$ python -q
>>> import numpy as np
>>> np.set_printoptions(suppress=True, linewidth=140)
>>> tidy = lambda a: np.round(a, 3) + 0
>>> f = np.array([8, 4, 9]) + 0.5
>>> A = np.eye(3) - 2 * np.outer(f, f) / (f @ f)
>>> tidy(A)
array([[ 0.209, -0.419, -0.884],
       [-0.419,  0.778, -0.468],
       [-0.884, -0.468,  0.012]])
>>> # symmetric, so the eigenvalues are real
>>> tidy(np.linalg.svd(A, compute_uv=False))
array([1., 1., 1.])
>>> tidy(A[:, 0] @ A[:, 1])
np.float64(0.0)
>>> tidy(np.linalg.norm(A, axis=0))
array([1., 1., 1.])
>>> tidy(A.T @ A)
array([[1., 0., 0.],
       [0., 1., 0.],
       [0., 0., 1.]])
>>> Y = np.linalg.invert(A)
Traceback (most recent call last):
  File "<python-input-11>", line 1, in <module>
    Y = np.linalg.invert(A)
        ^^^^^^^^^^^^^^^^
AttributeError: module 'numpy.linalg' has no attribute 'invert'
>>> Y = np.linalg.inv(A)
>>> (np.abs(Y) > 1e-9).astype(int)
array([[1, 1, 1],
       [1, 1, 1],
       [1, 1, 1]])
>>> tidy(np.linalg.slogdet(A)[0])
np.float64(-1.0)
>>> tidy(np.linalg.det(A) * Y)
array([[-0.209,  0.419,  0.884],
       [ 0.419, -0.778,  0.468],
       [ 0.884,  0.468, -0.012]])
>>> np.allclose(Y, A.T)
True
>>> tidy(A @ Y)
array([[1., 0., 0.],
       [0., 1., 0.],
       [0., 0., 1.]])
>>> tidy(Y)
array([[ 0.209, -0.419, -0.884],
       [-0.419,  0.778, -0.468],
       [-0.884, -0.468,  0.012]])
>>> tidy(Y @ Y)
array([[1., 0., 0.],
       [0., 1., 0.],
       [0., 0., 1.]])
>>> tidy(np.abs(np.linalg.eigvals(Y)).max())
np.float64(1.0)
>>> tidy(np.trace(Y))
np.float64(1.0)
>>> Y.inv()
Traceback (most recent call last):
  File "<python-input-22>", line 1, in <module>
    Y.inv()
    ^^^^^
AttributeError: 'numpy.ndarray' object has no attribute 'inv'
>>> (Y - Y.T) / 2
array([[0., 0., 0.],
       [0., 0., 0.],
       [0., 0., 0.]])
>>> tidy(np.linalg.det(Y))
np.float64(-1.0)
>>> np.linalg.determinant(Y)
Traceback (most recent call last):
  File "<python-input-25>", line 1, in <module>
    np.linalg.determinant(Y)
    ^^^^^^^^^^^^^^^^^^^^^
AttributeError: module 'numpy.linalg' has no attribute 'determinant'
>>> arr = np.load("case2.npy")
>>> arr
array([[-2.408,  0.036, -0.058],
       [-0.186, -0.068, -0.074],
       [-1.092,  0.031,  0.006],
       [-0.078, -0.003, -0.033],
       [-5.829,  0.075, -0.01 ],
       [-2.182, -0.037, -0.084],
       [-1.219, -0.012, -0.042],
       [ 6.202, -0.032, -0.007],
       [-0.455, -0.061,  0.072],
       [-5.14 , -0.086, -0.027],
       [-2.713,  0.057,  0.104],
       [-0.492,  0.006,  0.108],
       [ 5.332,  0.044,  0.037],
       [-3.525, -0.009, -0.024],
       [ 1.342, -0.012, -0.016],
       [-0.052,  0.017, -0.053],
       [-1.768, -0.034,  0.03 ],
       [ 0.648, -0.14 ,  0.018],
       [-0.16 , -0.014, -0.01 ],
       [ 5.268,  0.067, -0.011],
       [ 3.066, -0.026, -0.017],
       [ 1.825,  0.061, -0.026],
       [-1.915, -0.012, -0.04 ]])
>>> Uu, s, Vt = np.linalg.svd(arr)
>>> tidy(s)
array([14.503,  0.257,  0.227])
>>> np.argmax(s[:-1] / (s[1:] + 1e-6)) + 1
np.int64(1)
>>> Y = Uu[:, :1] @ np.diag(s[:1]) @ Vt[:1]
>>> np.linalg.matrix_rank(Y)
np.int64(1)
>>> tidy(np.linalg.norm(arr - Y) / np.linalg.norm(arr))
np.float64(0.024)
>>> tidy(Y)
array([[-2.408, -0.003, -0.004],
       [-0.186,  0.   ,  0.   ],
       [-1.092, -0.002, -0.002],
       [-0.078,  0.   ,  0.   ],
       [-5.829, -0.008, -0.009],
       [-2.182, -0.003, -0.003],
       [-1.219, -0.002, -0.002],
       [ 6.202,  0.009,  0.009],
       [-0.455, -0.001, -0.001],
       [-5.14 , -0.007, -0.008],
       [-2.713, -0.004, -0.004],
       [-0.492, -0.001, -0.001],
       [ 5.332,  0.007,  0.008],
       [-3.525, -0.005, -0.005],
       [ 1.342,  0.002,  0.002],
       [-0.052,  0.   ,  0.   ],
       [-1.768, -0.002, -0.003],
       [ 0.648,  0.001,  0.001],
       [-0.16 ,  0.   ,  0.   ],
       [ 5.268,  0.007,  0.008],
       [ 3.066,  0.004,  0.005],
       [ 1.825,  0.003,  0.003],
       [-1.915, -0.003, -0.003]])
>>> vec = np.array([-1, 3, 0])
>>> y = arr @ vec
>>> tidy(np.linalg.lstsq(arr, y)[0])
array([-1.,  3.,  0.])
>>> tidy(np.linalg.solve(arr.T @ arr, arr.T @ y))
array([-1.,  3.,  0.])
>>> rng = np.random.default_rng(80446)
>>> y = y + 0.3 * rng.normal(size=23)
>>> tidy(y)
array([ 2.549, -0.031,  1.386,  0.875,  6.495,  2.214,  1.126, -6.076,  0.073,  5.086,  2.748,  0.811, -4.69 ,  3.584, -1.681, -0.15 ,
        1.347, -1.129,  0.345, -5.556, -2.687, -1.167,  1.928])
>>> beta, *_ = np.linalg.lstsq(arr, y)
>>> tidy(beta)
array([-1.002,  3.691, -0.75 ])
>>> tidy(np.linalg.norm(y - arr @ beta))
np.float64(1.533)
>>> Ac = (arr - arr.mean(axis=0)) / arr.std(axis=0)
>>> np.argwhere(np.abs(Ac) > 2)
array([[ 7,  0],
       [10,  2],
       [11,  2],
       [17,  1]])
>>> beta = np.linalg.lstsq(np.delete(Ac, 1, axis=1), Ac[:, 1])[0]
>>> np.abs(beta).argmax()
np.int64(1)
>>> tidy(1 - np.var(Ac[:, 1] - np.delete(Ac, 1, axis=1) @ beta))
np.float64(0.015)
>>> E = np.array([[-9, 6, 0, 1], [5, 9, -4, -7], [2, 9, -5, 2]]) * (rng.random((3, 4)) < 0.3)
>>> E
array([[-9,  0,  0,  1],
       [ 0,  9,  0,  0],
       [ 0,  9,  0,  2]])
>>> vec = np.array([2, 2, 1, 0])
>>> np.einsum("ij,j->i", E, vec)
array([-18,  18,  18])
>>> (E * vec).sum(axis=1)
array([-18,  18,  18])
>>> E @ vec
array([-18,  18,  18])
>>> np.sign((E @ vec).round(6))
array([-1,  1,  1])
>>> Y = E / np.sqrt((E ** 2).mean(axis=1, keepdims=True))
>>> tidy(np.linalg.norm(Y, axis=1))
array([2., 2., 2.])
>>> E - E.mean(axis=1, keepdims=True)
array([[-7.  ,  2.  ,  2.  ,  3.  ],
       [-2.25,  6.75, -2.25, -2.25],
       [-2.75,  6.25, -2.75, -0.75]])
>>> s = 3 * 0.5 ** np.arange(3)
>>> Q, _ = np.linalg.qr(np.array([[0.0, -0.4, 0.5], [-1.7, 1.3, -0.5], [0.9, -0.4, 1.9]]))
>>> W0 = rng.normal(size=(16, 3)) * s @ Q
>>> tidy(W0)
array([[ 2.241,  1.179, -0.132],
       [ 1.126,  2.049, -0.212],
       [-1.998,  0.356, -1.453],
       [ 0.033,  2.88 , -3.2  ],
       [ 1.074,  6.104, -2.635],
       [-1.206, -3.816,  1.829],
       [ 1.899,  1.381,  0.204],
       [-1.167, -2.272,  1.402],
       [ 1.83 , -0.238,  2.145],
       [ 2.198,  2.77 ,  0.65 ],
       [-2.218, -0.663, -0.059],
       [-1.678, -0.815, -0.619],
       [ 0.574, -2.324,  1.352],
       [ 1.55 , -0.978,  1.125],
       [-0.001, -5.629,  3.814],
       [-0.393,  0.38 , -1.395]])
>>> Ac = (W0 - W0.mean(axis=0)) / W0.std(axis=0)
>>> np.argwhere(np.abs(Ac) > 2)
array([[ 4,  1],
       [14,  1],
       [14,  2]])
>>> beta = np.linalg.lstsq(np.delete(Ac, 0, axis=1), Ac[:, 0])[0]
>>> tidy(1 - np.var(Ac[:, 0] - np.delete(Ac, 0, axis=1) @ beta))
np.float64(0.66)
>>> tidy(beta)
array([1.314, 1.156])
